% python3 -q
>>> import numpy as np
>>> import numpy.linalg as la
>>> np.set_printoptions(precision=3, suppress=True, linewidth=200, floatmode="fixed")
>>> m1 = np.loadtxt("data.csv", delimiter=",")
>>> m1
array([[  2.869,  -9.133,  -7.384],
       [  1.521,  -6.945,  -6.225],
       [  2.032,  -8.279,  -4.962],
       [  3.746,  -7.746,  -5.669],
       [  2.570,  -9.419,  -5.490],
       [  4.397, -10.750,  -6.901],
       [  4.670,  -7.746,  -6.541],
       [  3.530, -10.589,  -6.106],
       [  5.058,  -9.207,  -5.409],
       [  2.166,  -7.431,  -5.547],
       [  0.975,  -7.802,  -5.343],
       [  0.281, -10.259,  -5.981],
       [  3.994,  -9.032,  -5.956],
       [  1.742,  -9.234,  -3.096],
       [  4.097,  -9.079,  -6.021],
       [  2.190,  -8.675,  -5.540],
       [  2.129,  -9.497,  -7.443],
       [  3.124,  -9.380,  -7.777],
       [  3.908, -10.016,  -5.581],
       [  2.348, -10.899,  -7.283],
       [  1.833,  -6.120,  -6.312],
       [  3.807,  -9.128,  -6.266],
       [  4.332,  -9.456,  -6.448],
       [  4.870,  -8.951,  -6.405],
       [  2.886,  -8.832,  -4.767],
       [  3.720,  -9.325,  -6.754],
       [  2.463,  -8.904,  -7.352]])
>>> labels = m1[:, 2] > np.median(m1[:, 2])
>>> f = m1[labels].mean(axis=0) - m1[~labels].mean(axis=0)
>>> np.argsort(-np.abs(f).round(6), kind="stable")
array([2, 0, 1])
>>> np.round((((m1 - m1.mean(axis=0)) @ f > 0) == labels).mean(), 3)
np.float64(0.815)
>>> labels.astype(int)
array([0, 0, 1, 1, 1, 0, 0, 0, 1, 1, 1, 1, 1, 1, 1, 1, 0, 0, 1, 0, 0, 0, 0, 0, 1, 0, 0])
>>> ((m1 - m1.mean(axis=0)) @ f > 0).astype(int)
array([0, 1, 1, 1, 1, 0, 0, 0, 0, 1, 1, 1, 0, 1, 0, 1, 0, 0, 1, 0, 1, 0, 0, 0, 1, 0, 0])
>>> f, g = m1[15], m1[14]
>>> np.round(f @ f, 3)
np.float64(110.743)
>>> round(float(f @ g), 3)
121.089
>>> p = (f @ g) / (f @ f) * f
>>> np.outer(f, g)
array([[  8.972, -19.883, -13.186],
       [-35.541,  78.760,  52.232],
       [-22.697,  50.298,  33.356]])
>>> g - p
array([1.702, 0.406, 0.037])
>>> la.matrix_rank(np.outer(f, g))
np.int64(1)
>>> round(float(m1[15] @ m1[0]), 3)
126.419
>>> round(la.norm(m1[15] - m1[0]), 3)
np.float64(2.018)
>>> round(float(la.norm(m1, 1)), 3), np.round(la.norm(m1, np.inf), 3)
(241.834, np.float64(22.048))
>>> round(la.norm(m1[15], 1), 3), round(float(la.norm(m1[15], np.inf)), 3)
(np.float64(16.405), 8.675)
>>> la.norm(m1, axis=0)
array([16.865, 46.894, 32.068])
>>> feats = np.tril(np.array([[-1, -1, 2, -1], [-2, 2, -1, 1], [2, 2, -2, -2], [1, 1, 1, 0]]), -1) + np.eye(4, dtype=int)
>>> feats
array([[ 1,  0,  0,  0],
       [-2,  1,  0,  0],
       [ 2,  2,  1,  0],
       [ 1,  1,  1,  1]])
>>> # triangular: eigenvalues sit on the diagonal
>>> np.abs(feats).max()
np.int64(2)
>>> feats.sum(axis=1)
array([ 1, -1,  5,  4])
>>> np.unravel_index(np.abs(feats).argmax(), feats.shape)
(np.int64(1), np.int64(0))
>>> vals, V = la.eig(feats)
>>> np.prod(vals)
np.float64(1.0)
>>> vals
array([1.000, 1.000, 1.000, 1.000])
>>> x0 = np.array([2, -1, -3, 3])
>>> a = np.maximum(feats @ x0, 0)
>>> np.tanh(feats @ x0)
array([ 0.964, -1.000, -0.762,  0.762])
>>> feats * (a > 1e-9)[:, None]
array([[1, 0, 0, 0],
       [0, 0, 0, 0],
       [0, 0, 0, 0],
       [1, 1, 1, 1]])
>>> W = np.array([[-5, 4, -1], [2, 3, 2], [4, 3, 2], [5, -1, -2]])
>>> coef = np.array([0, 3, -1])
>>> hid = np.maximum(feats @ W + coef, 0)
>>> la.matrix_rank(hid)
np.int64(3)
>>> Z = np.array([[2, 1, 2], [0, 1, 0], [-1, 2, -2]])
>>> hid @ Z
array([[ 0,  7,  0],
       [21, 18, 18],
       [-3, 26, -6],
       [12, 18, 12]])
>>> (hid @ Z).round(6).argmax(axis=1)
array([1, 0, 1, 1])
